$ python3 -q
>>> import numpy as np
>>> np.set_printoptions(suppress=True, linewidth=140)
>>> tidy = lambda a: np.round(a, 3) + 0
>>> r0 = np.array([2, 3, 0, 0, 3, 3]) + 0.5
>>> feats = np.outer(r0, r0) / (r0 @ r0)
>>> tidy(feats)
array([[0.144, 0.201, 0.029, 0.029, 0.201, 0.201],
       [0.201, 0.282, 0.04 , 0.04 , 0.282, 0.282],
       [0.029, 0.04 , 0.006, 0.006, 0.04 , 0.04 ],
       [0.029, 0.04 , 0.006, 0.006, 0.04 , 0.04 ],
       [0.201, 0.282, 0.04 , 0.04 , 0.282, 0.282],
       [0.201, 0.282, 0.04 , 0.04 , 0.282, 0.282]])
>>> Uu, sig, Vt = np.linalg.svd(feats)
>>> tidy(sig)
array([1., 0., 0., 0., 0., 0.])
>>> out = Uu[:, :1] @ np.diag(sig[:1]) @ Vt[:1]
>>> tidy(out)
array([[0.144, 0.201, 0.029, 0.029, 0.201, 0.201],
       [0.201, 0.282, 0.04 , 0.04 , 0.282, 0.282],
       [0.029, 0.04 , 0.006, 0.006, 0.04 , 0.04 ],
       [0.029, 0.04 , 0.006, 0.006, 0.04 , 0.04 ],
       [0.201, 0.282, 0.04 , 0.04 , 0.282, 0.282],
       [0.201, 0.282, 0.04 , 0.04 , 0.282, 0.282]])
>>> tidy(np.linalg.norm(feats - out, 2)), tidy(sig[1])
(np.float64(0.0), np.float64(0.0))
>>> np.linalg.matrix_rank(out)
np.int64(1)
>>> r = np.linalg.matrix_rank(feats)
>>> r
np.int64(1)
>>> null = np.linalg.svd(feats)[2][r:].T
>>> tidy(null @ null.T)
array([[ 0.856, -0.201, -0.029, -0.029, -0.201, -0.201],
       [-0.201,  0.718, -0.04 , -0.04 , -0.282, -0.282],
       [-0.029, -0.04 ,  0.994, -0.006, -0.04 , -0.04 ],
       [-0.029, -0.04 , -0.006,  0.994, -0.04 , -0.04 ],
       [-0.201, -0.282, -0.04 , -0.04 ,  0.718, -0.282],
       [-0.201, -0.282, -0.04 , -0.04 , -0.282,  0.718]])
>>> np.allclose(feats @ null, 0)
True
>>> np.unique(feats.round(6), axis=0).shape
(3, 6)
>>> tidy(np.trace(np.linalg.pinv(feats) @ feats))
np.float64(1.0)
>>> np.allclose(feats[:-1].T @ np.linalg.lstsq(feats[:-1].T, feats[-1])[0], feats[-1])
True
>>> np.linalg.lstsq(feats[:-1].T, feats[-1])[2]
np.int32(1)
>>> tidy(feats @ np.linalg.pinv(feats) @ feats)
array([[0.144, 0.201, 0.029, 0.029, 0.201, 0.201],
       [0.201, 0.282, 0.04 , 0.04 , 0.282, 0.282],
       [0.029, 0.04 , 0.006, 0.006, 0.04 , 0.04 ],
       [0.029, 0.04 , 0.006, 0.006, 0.04 , 0.04 ],
       [0.201, 0.282, 0.04 , 0.04 , 0.282, 0.282],
       [0.201, 0.282, 0.04 , 0.04 , 0.282, 0.282]])
>>> np.abs(np.diag(np.linalg.qr(feats)[1])) > 1e-9
array([ True, False, False, False, False, False])
